In [1]: import numpy as np

In [2]: np.set_printoptions(precision=2, suppress=True, linewidth=160)

In [3]: M = np.maximum(np.array([[5], [3], [3], [2], [4], [4], [4], [2], [5], [0], [3], [3], [2]]) @ np.array([[3, 2, 3, 1, 1]]) + np.array([2, 2, 1, 1, 1]), 0)

In [4]: M
Out[4]: 
array([[17, 12, 16,  6,  6],
       [11,  8, 10,  4,  4],
       [11,  8, 10,  4,  4],
       [ 8,  6,  7,  3,  3],
       [14, 10, 13,  5,  5],
       [14, 10, 13,  5,  5],
       [14, 10, 13,  5,  5],
       [ 8,  6,  7,  3,  3],
       [17, 12, 16,  6,  6],
       [ 2,  2,  1,  1,  1],
       [11,  8, 10,  4,  4],
       [11,  8, 10,  4,  4],
       [ 8,  6,  7,  3,  3]])

In [5]: # null space of dimension 3

In [6]: out = M[0, 0] * M[1:] - np.outer(M[1:, 0], M[0])

In [7]: print(out)
[[  0   4  -6   2   2]
 [  0   4  -6   2   2]
 [  0   6  -9   3   3]
 [  0   2  -3   1   1]
 [  0   2  -3   1   1]
 [  0   2  -3   1   1]
 [  0   6  -9   3   3]
 [  0   0   0   0   0]
 [  0  10 -15   5   5]
 [  0   4  -6   2   2]
 [  0   4  -6   2   2]
 [  0   6  -9   3   3]]

In [8]: np.linalg.matrix_rank(out), np.linalg.matrix_rank(M)
Out[8]: (np.int64(1), np.int64(2))

In [9]: gram = M.T @ M

In [10]: np.round(np.linalg.eigvalsh(gram)[::-1], 2) + 0
Out[10]: array([4844.6,    2.4,    0. ,    0. ,    0. ])

In [11]: gram
Out[11]: 
array([[1846, 1328, 1700,  664,  664],
       [1328,  956, 1222,  478,  478],
       [1700, 1222, 1567,  611,  611],
       [ 664,  478,  611,  239,  239],
       [ 664,  478,  611,  239,  239]])

In [12]: np.diag(gram)
Out[12]: array([1846,  956, 1567,  239,  239])

In [13]: np.trace(gram), (M ** 2).sum()
Out[13]: (np.int64(4847), np.int64(4847))

In [14]: np.round(np.linalg.svd(M, compute_uv=False) ** 2, 2) + 0
Out[14]: array([4844.6,    2.4,    0. ,    0. ,    0. ])

In [15]: np.allclose(gram, gram.T)
Out[15]: True

In [16]: (M @ M.T).shape
Out[16]: (13, 13)

In [17]: u = np.array([5, 4, -5])

In [18]: print(np.convolve(M[8], u))
[ 85 128  43  34 -26  -6 -30]

In [19]: np.cross(M[8, :3], M[2, :3])
Out[19]: array([-8,  6,  4])

In [20]: rng = np.random.default_rng(978750)

In [21]: out = M + rng.integers(-2, 3, (13, 2)) @ rng.integers(-2, 3, (2, 5))

In [22]: out
Out[22]: 
array([[19, 12, 17,  8,  5],
       [13, 11,  8,  0,  3],
       [15, 10, 10,  4,  2],
       [10,  8,  6,  1,  2],
       [12,  8, 14,  7,  6],
       [10,  5, 16, 11,  7],
       [16, 14, 10, -1,  4],
       [ 8,  6,  7,  3,  3],
       [21, 18, 12, -2,  4],
       [ 2,  2,  1,  1,  1],
       [13,  8, 11,  6,  3],
       [11,  8, 10,  4,  4],
       [12,  8,  7,  3,  1]])

In [23]: np.abs(out - M).sum(axis=1)
Out[23]: array([ 6, 12,  8,  8,  8, 20, 16,  0, 24,  0,  6,  0,  8])

In [24]: np.round(np.linalg.svd(out - M, compute_uv=False), 2) + 0
Out[24]: array([19.2 ,  7.31,  0.  ,  0.  ,  0.  ])

In [25]: np.linalg.matrix_rank(out - M, tol=1e-8)
Out[25]: np.int64(2)

In [26]: U, sigma, VT = np.linalg.svd(M)

In [27]: sigma.round(2) + 0
Out[27]: array([69.6 ,  1.55,  0.  ,  0.  ,  0.  ])

In [28]: out = U[:, :2] @ np.diag(sigma[:2]) @ VT[:2]

In [29]: out
Out[29]: 
array([[17., 12., 16.,  6.,  6.],
       [11.,  8., 10.,  4.,  4.],
       [11.,  8., 10.,  4.,  4.],
       [ 8.,  6.,  7.,  3.,  3.],
       [14., 10., 13.,  5.,  5.],
       [14., 10., 13.,  5.,  5.],
       [14., 10., 13.,  5.,  5.],
       [ 8.,  6.,  7.,  3.,  3.],
       [17., 12., 16.,  6.,  6.],
       [ 2.,  2.,  1.,  1.,  1.],
       [11.,  8., 10.,  4.,  4.],
       [11.,  8., 10.,  4.,  4.],
       [ 8.,  6.,  7.,  3.,  3.]])

In [30]: np.linalg.matrix_rank(M, rtol=0.05)
Out[30]: np.int64(1)

In [31]: round(float(np.linalg.norm(M - out, 2)), 2), round(float(sigma[2]), 2)
Out[31]: (0.0, 0.0)

In [32]: round(np.linalg.norm(M - out) / np.linalg.norm(M), 2)
Out[32]: np.float64(0.0)

In [33]: W0 = np.load("out0.npy")

In [34]: W0
Out[34]: 
array([[  0,   2,   0,   3],
       [ -3,   4,  -3,   3],
       [ -4,   7,  -6,   2],
       [ -6,   7,  -7,   1],
       [ -3,   4,  -5,   1],
       [ -5,   6,  -2,  -2],
       [ -8,   9,   1,  -5],
       [ -9,   9,  -2,  -8],
       [ -6,  12,  -4,  -7],
       [ -3,  15,  -2,  -8],
       [ -4,  15,  -3, -10],
       [ -5,  17,  -3, -13],
       [ -5,  18,  -6, -14],
       [ -5,  17,  -6, -17],
       [ -3,  17,  -3, -16],
       [ -6,  14,  -3, -15],
       [ -6,  15,  -2, -13],
       [ -3,  18,  -2, -15],
       [ -6,  18,  -1, -13],
       [ -6,  16,  -2, -14],
       [ -6,  18,  -4, -15],
       [ -5,  21,  -2, -13],
       [ -5,  23,  -3, -12],
       [ -2,  24,  -5, -14],
       [  0,  25,  -4, -15],
       [  1,  27,  -3, -18],
       [ -1,  24,  -4, -19],
       [ -1,  22,  -5, -20],
       [  1,  20,  -8, -19],
       [  3,  22, -10, -16],
       [  4,  19,  -7, -14]])

In [35]: W2 = W0[[5, 19]].astype(float)

In [36]: for _ in range(7):
    ...:     lab = np.linalg.norm(W0[:, None] - W2, axis=-1).argmin(axis=1)
    ...:     W2 = np.array([W0[lab == j].mean(axis=0) for j in range(2)])
    ...: 

In [37]: lab
Out[37]: array([0, 0, 0, 0, 0, 0, 0, 0, 0, 1, 1, 1, 1, 1, 1, 1, 1, 1, 1, 1, 1, 1, 1, 1, 1, 1, 1, 1, 1, 1, 1])

In [38]: np.bincount(lab)
Out[38]: array([ 9, 22])

In [39]: np.abs(W2[1] - W2[0]).argmax()
Out[39]: np.int64(3)
